$ python -q
>>> import numpy as np
>>> np.set_printoptions(precision=2, suppress=True, linewidth=200)
>>> F = np.array([[0.8, 0.4, -0.6],
...     [1.1, 0.6, -0.6],
...     [0.0, 1.5, 0.9],
...     [-2.1, 0.3, 0.3]])
>>> F[:, 0] *= 20
>>> print(F)
[[ 16.    0.4  -0.6]
 [ 22.    0.6  -0.6]
 [  0.    1.5   0.9]
 [-42.    0.3   0.3]]
>>> A2 = np.c_[F[:, :2] @ np.array([[3, 1], [3, 2]]), np.array([-2, 5, -4, -2])]
>>> print(A2)
[[  49.2   16.8   -2. ]
 [  67.8   23.2    5. ]
 [   4.5    3.    -4. ]
 [-125.1  -41.4   -2. ]]
>>> print(np.linalg.norm(np.linalg.qr(F)[0].T @ A2, axis=0) ** 2 / ((A2 ** 2).sum(axis=0) + 1e-12))
[1.   1.   0.49]
>>> print(np.round(np.linalg.lstsq(F, A2[:, 0])[0], 2) + 0)
[3. 3. 0.]
>>> print(np.abs(np.linalg.svd(A2)[2][-1]))
[0.32 0.94 0.13]
>>> print(round(float(np.linalg.norm(A2, 2) / np.linalg.norm(A2)), 2))
1.0
>>> A2 = F / np.linalg.norm(F, axis=1, keepdims=True)
>>> cov = A2 @ A2.T
>>> print(cov[2].round(2) + 0)
[0.   0.01 1.   0.01]
>>> print(round(np.degrees(np.arccos(np.clip(cov[2, 0], -1, 1))), 2))
89.88
>>> print(np.argwhere(np.triu(np.abs(cov) > 0.95, 1)))
[[0 1]
 [0 3]
 [1 3]]
>>> print((cov - 2 * np.eye(4)).round(6).argmax(axis=1))
[1 0 3 2]
>>> Uu, sig, Vt = np.linalg.svd(F)
>>> print(sig)
[50.05  1.8   0.84]
>>> A2 = Uu[:, :1] @ np.diag(sig[:1]) @ Vt[:1]
>>> print(round(float(np.linalg.norm(F - A2) / np.linalg.norm(F)), 2))
0.04
>>> E = np.array([[1, -1, 1], [0, 1, -2], [1, 0, -1]])
>>> E[-1] = E[0] + 4 * E[1]
>>> print(E)
[[ 1 -1  1]
 [ 0  1 -2]
 [ 1  3 -7]]
>>> # row 2 is much longer than the rest
>>> print(np.linalg.matrix_rank(E))
2
>>> print(E.mean(axis=0))
[ 0.67  1.   -2.67]
>>> print(np.round(np.linalg.norm(E), 2))
8.19
>>> np.zeros(3, 3)
Traceback (most recent call last):
  File "<python-input-28>", line 1, in <module>
    np.zeros(3, 3)
    ~~~~~~~~^^^^^^
TypeError: Cannot interpret '3' as a data type
>>> print(np.diff(E, axis=0))
[[-1  2 -3]
 [ 1  2 -5]]
>>> E[3]
Traceback (most recent call last):
  File "<python-input-30>", line 1, in <module>
    E[3]
    ~^^^
IndexError: index 3 is out of bounds for axis 0 with size 3
>>> print(E - E[0])
[[ 0  0  0]
 [-1  2 -3]
 [ 0  4 -8]]
>>> np.linalg.rank(E)
Traceback (most recent call last):
  File "<python-input-32>", line 1, in <module>
    np.linalg.rank(E)
    ^^^^^^^^^^^^^^
AttributeError: module 'numpy.linalg' has no attribute 'rank'
>>> print(E.shape)
(3, 3)
>>> print(np.count_nonzero(E))
8
>>> print(np.unravel_index(np.abs(E).argmax(), E.shape))
(np.int64(2), np.int64(2))
